% python3 -q
>>> import numpy as np
>>> np.set_printoptions(precision=4, suppress=True, linewidth=140, legacy="1.25")
>>> rd = lambda a: np.round(a, 4) + 0
>>> mat = np.loadtxt("block13.csv", delimiter=",")
>>> mat
array([[ 1.1373,  1.2079,  0.4313],
       [ 1.0374,  1.1662,  0.8338],
       [ 1.1389,  1.5608,  1.4707],
       [ 1.8584,  2.4833,  1.9634],
       [ 1.2395,  1.7606,  1.3927],
       [ 3.8271,  4.0451,  2.8386],
       [ 3.0122,  2.4486,  2.0168],
       [ 0.2145, -0.0835,  0.2089],
       [ 1.3971,  1.1203,  1.0985],
       [ 1.6696,  1.4376,  0.8602],
       [ 0.5445,  0.4208, -0.1168],
       [ 2.5262,  2.1279,  2.2631]])
>>> x = np.array([0, 1, 0])
>>> h1 = np.maximum(mat @ x, 0)
>>> np.flatnonzero(h1 > 1e-9)
array([ 0,  1,  2,  3,  4,  5,  6,  8,  9, 10, 11])
>>> np.maximum(mat @ x, 0) - np.maximum(-mat @ x, 0)
array([ 1.2079,  1.1662,  1.5608,  2.4833,  1.7606,  4.0451,  2.4486, -0.0835,  1.1203,  1.4376,  0.4208,  2.1279])
>>> rd(mat.T @ h1)
array([43.5851, 44.9069, 34.771 ])
>>> h1
array([1.2079, 1.1662, 1.5608, 2.4833, 1.7606, 4.0451, 2.4486, 0.    , 1.1203, 1.4376, 0.4208, 2.1279])
>>> rd(np.maximum(mat @ (3 * x), 0))
array([ 3.6237,  3.4986,  4.6824,  7.4499,  5.2818, 12.1353,  7.3458,  0.    ,  3.3609,  4.3128,  1.2624,  6.3837])
>>> A2 = np.c_[mat[:, :2] @ np.array([[2, 7], [-4, 3]]), np.array([-2, 2, 1, -1, -1, 2, -1, 0, -2, -1, 2, -2])]
>>> rd(A2)
array([[-2.557 , 11.5848, -2.    ],
       [-2.59  , 10.7604,  2.    ],
       [-3.9654, 12.6547,  1.    ],
       [-6.2164, 20.4587, -1.    ],
       [-4.5634, 13.9583, -1.    ],
       [-8.5262, 38.925 ,  2.    ],
       [-3.77  , 28.4312, -1.    ],
       [ 0.763 ,  1.251 ,  0.    ],
       [-1.687 , 13.1406, -2.    ],
       [-2.4112, 16.    , -1.    ],
       [-0.5942,  5.0739,  2.    ],
       [-3.4592, 24.0671, -2.    ]])
>>> rd(np.linalg.lstsq(mat, A2[:, 0])[0])
array([ 2., -4.,  0.])
>>> np.linalg.matrix_rank(A2)
3
>>> G = mat.T @ mat
>>> rd(np.diag(G))
array([43.8404, 44.9139, 28.0894])
>>> rd(np.linalg.svd(mat, compute_uv=False) ** 2)
array([115.1187,   1.0659,   0.6592])
>>> rd(G)
array([[43.8404, 43.5672, 34.0133],
       [43.5672, 44.9139, 34.7536],
       [34.0133, 34.7536, 28.0894]])
>>> rd(np.linalg.eigvalsh(G)[::-1])
array([115.1187,   1.0659,   0.6592])
>>> np.allclose(G, G.T)
True
>>> rd(np.trace(G)), rd((mat ** 2).sum())
(116.8437, 116.8437)
>>> np.linalg.matrix_rank(G)
3
>>> W0 = np.array([[-2, 1, 2], [2, -1, -2], [-2, 1, 2]])
>>> W0
array([[-2,  1,  2],
       [ 2, -1, -2],
       [-2,  1,  2]])
>>> P = np.triu(np.array([[-5, -1, -2], [-3, 0, -5], [-3, 4, 5]]), 1) + np.eye(3)
>>> A2 = P @ W0 @ np.linalg.inv(P)
>>> rd(np.poly(A2))
array([1., 1., 0., 0.])
>>> rd(np.linalg.det(A2))
0.0
>>> A2
array([[ 0.,  0.,  0.],
       [12.,  6., 42.],
       [-2., -1., -7.]])
>>> P @ W0 - W0 @ P
array([[  2.,  -3.,  -1.],
       [ 10.,  -3., -11.],
       [  0.,  -2.,   1.]])
>>> np.trace(A2), np.trace(W0)
(-1.0, -1)
